$ python3 -q
>>> import numpy as np
>>> np.set_printoptions(precision=4, suppress=True, linewidth=140)
>>> def tidy(a):
...     return np.round(a, 4) + 0
... 
>>> E = np.loadtxt("data.csv", delimiter=",")
>>> E
array([[0., 0., 0.],
       [0., 5., 0.],
       [0., 1., 0.],
       [0., 5., 0.],
       [0., 1., 0.],
       [2., 0., 0.],
       [0., 3., 0.],
       [0., 1., 0.],
       [0., 3., 0.],
       [0., 5., 0.],
       [0., 3., 0.],
       [0., 0., 0.],
       [0., 0., 0.],
       [2., 0., 0.],
       [0., 1., 0.],
       [0., 5., 0.],
       [0., 3., 0.],
       [0., 3., 0.],
       [0., 3., 0.],
       [0., 5., 0.],
       [0., 0., 0.],
       [2., 0., 0.],
       [2., 0., 0.],
       [0., 5., 0.],
       [0., 5., 0.],
       [0., 0., 0.],
       [2., 0., 0.],
       [0., 0., 0.],
       [0., 0., 0.],
       [0., 1., 0.],
       [0., 0., 0.],
       [2., 0., 0.],
       [0., 1., 0.],
       [0., 0., 0.]])
>>> Uu, sv, vt = np.linalg.svd(E)
>>> np.argmax(sv[:-1] / (sv[1:] + 1e-6)) + 1
np.int64(2)
>>> M2 = Uu[:, :2] @ np.diag(sv[:2]) @ vt[:2]
>>> tidy(np.abs(E - M2).max())
np.float64(0.0)
>>> tidy(np.linalg.norm(E - M2) / np.linalg.norm(E))
np.float64(0.0)
>>> np.abs(E).max()
np.float64(5.0)
>>> print(E - E[0])
[[0. 0. 0.]
 [0. 5. 0.]
 [0. 1. 0.]
 [0. 5. 0.]
 [0. 1. 0.]
 [2. 0. 0.]
 [0. 3. 0.]
 [0. 1. 0.]
 [0. 3. 0.]
 [0. 5. 0.]
 [0. 3. 0.]
 [0. 0. 0.]
 [0. 0. 0.]
 [2. 0. 0.]
 [0. 1. 0.]
 [0. 5. 0.]
 [0. 3. 0.]
 [0. 3. 0.]
 [0. 3. 0.]
 [0. 5. 0.]
 [0. 0. 0.]
 [2. 0. 0.]
 [2. 0. 0.]
 [0. 5. 0.]
 [0. 5. 0.]
 [0. 0. 0.]
 [2. 0. 0.]
 [0. 0. 0.]
 [0. 0. 0.]
 [0. 1. 0.]
 [0. 0. 0.]
 [2. 0. 0.]
 [0. 1. 0.]
 [0. 0. 0.]]
>>> tidy(E.mean(axis=0))
array([0.3529, 1.7353, 0.    ])
>>> np.linalg.matrix_rank(E)
np.int64(2)
>>> np.unravel_index(np.abs(E).argmax(), E.shape)
(np.int64(1), np.int64(1))
